% python3 -q
>>> import numpy as np
>>> import numpy.linalg as la
>>> np.set_printoptions(suppress=True, linewidth=140)
>>> rnd = lambda a: np.round(a, 2) + 0
>>> A = np.load("arr.npy")
>>> A
array([[0, 0, 0, 0, 0, 0],
       [0, 0, 0, 0, 0, 0],
       [0, 0, 3, 0, 0, 0],
       [0, 0, 0, 0, 0, 0],
       [0, 0, 0, 0, 0, 0],
       [0, 0, 0, 0, 0, 3]])
>>> Uu, s = la.svd(A)
Traceback (most recent call last):
  File "<python-input-6>", line 1, in <module>
    Uu, s = la.svd(A)
    ^^^^^
ValueError: too many values to unpack (expected 2)
>>> Uu, s, Vh = la.svd(A, full_matrices=False)
>>> s
array([3., 3., 0., 0., 0., 0.])
>>> print(Uu.T @ A @ Vh.T)
[[3. 0. 0. 0. 0. 0.]
 [0. 3. 0. 0. 0. 0.]
 [0. 0. 0. 0. 0. 0.]
 [0. 0. 0. 0. 0. 0.]
 [0. 0. 0. 0. 0. 0.]
 [0. 0. 0. 0. 0. 0.]]
>>> print(np.allclose(Uu * s @ Vh, A))
True
>>> print(np.cumsum(s ** 2) / np.sum(s ** 2))
[0.5 1.  1.  1.  1.  1. ]
>>> (s > 1e-8).sum()
np.int64(2)
>>> rnd(np.sqrt((s ** 2).sum())), rnd(la.norm(A))
(np.float64(4.24), np.float64(4.24))
>>> gram = A.T @ A
>>> print(rnd(la.eigvalsh(gram)[::-1]))
[9. 9. 0. 0. 0. 0.]
>>> print((A @ A.T).shape)
(6, 6)
>>> rnd(la.svd(A, compute_uv=False) ** 2)
array([9., 9., 0., 0., 0., 0.])
>>> r = la.matrix_rank(A)
>>> r
np.int64(2)
>>> null = la.svd(A)[2][r:].T
>>> print([int(la.matrix_rank(A[:, :j + 1])) for j in range(6)])
[0, 0, 1, 1, 1, 2]
>>> A @ null
array([[0., 0., 0., 0.],
       [0., 0., 0., 0.],
       [0., 0., 0., 0.],
       [0., 0., 0., 0.],
       [0., 0., 0., 0.],
       [0., 0., 0., 0.]])
>>> [int(la.matrix_rank(np.delete(A, i, axis=0))) for i in range(6)]
[2, 2, 1, 2, 2, 1]
>>> X = np.loadtxt("x.csv", delimiter=",")
>>> X
array([[-0.41,  1.7 , -0.1 ],
       [-7.2 , -0.9 , -1.8 ],
       [ 5.21,  0.1 ,  1.3 ],
       [-5.2 ,  0.2 , -1.3 ],
       [ 5.2 ,  0.8 ,  1.3 ],
       [ 3.59, -0.7 ,  0.9 ],
       [-2.  , -0.9 , -0.5 ],
       [ 1.98,  0.8 ,  0.5 ],
       [-4.42,  1.2 , -1.1 ],
       [ 0.82,  0.7 ,  0.2 ],
       [-3.22,  0.6 , -0.8 ],
       [ 0.02,  0.8 ,  0.  ],
       [-2.77,  1.2 , -0.7 ],
       [-2.79,  1.8 , -0.7 ],
       [-1.23,  1.  , -0.3 ],
       [ 5.58,  2.1 ,  1.4 ],
       [ 7.17,  0.5 ,  1.8 ],
       [-2.38, -1.3 , -0.6 ],
       [ 0.02,  0.4 ,  0.  ]])
>>> q, r_ = la.qr(X)
>>> rnd(np.trace(q @ q.T))
np.float64(3.0)
>>> rnd(r_)
array([[17.02,  0.73,  4.26],
       [ 0.  ,  4.57,  0.  ],
       [ 0.  ,  0.  ,  0.02]])
>>> np.allclose(r_.T @ r_, X.T @ X)
True
>>> rnd(q @ r_)
array([[-0.41,  1.7 , -0.1 ],
       [-7.2 , -0.9 , -1.8 ],
       [ 5.21,  0.1 ,  1.3 ],
       [-5.2 ,  0.2 , -1.3 ],
       [ 5.2 ,  0.8 ,  1.3 ],
       [ 3.59, -0.7 ,  0.9 ],
       [-2.  , -0.9 , -0.5 ],
       [ 1.98,  0.8 ,  0.5 ],
       [-4.42,  1.2 , -1.1 ],
       [ 0.82,  0.7 ,  0.2 ],
       [-3.22,  0.6 , -0.8 ],
       [ 0.02,  0.8 ,  0.  ],
       [-2.77,  1.2 , -0.7 ],
       [-2.79,  1.8 , -0.7 ],
       [-1.23,  1.  , -0.3 ],
       [ 5.58,  2.1 ,  1.4 ],
       [ 7.17,  0.5 ,  1.8 ],
       [-2.38, -1.3 , -0.6 ],
       [ 0.02,  0.4 ,  0.  ]])
>>> rnd(q.T @ q)
array([[1., 0., 0.],
       [0., 1., 0.],
       [0., 0., 1.]])
>>> rnd(np.abs(np.diag(r_)))
array([17.02,  4.57,  0.02])
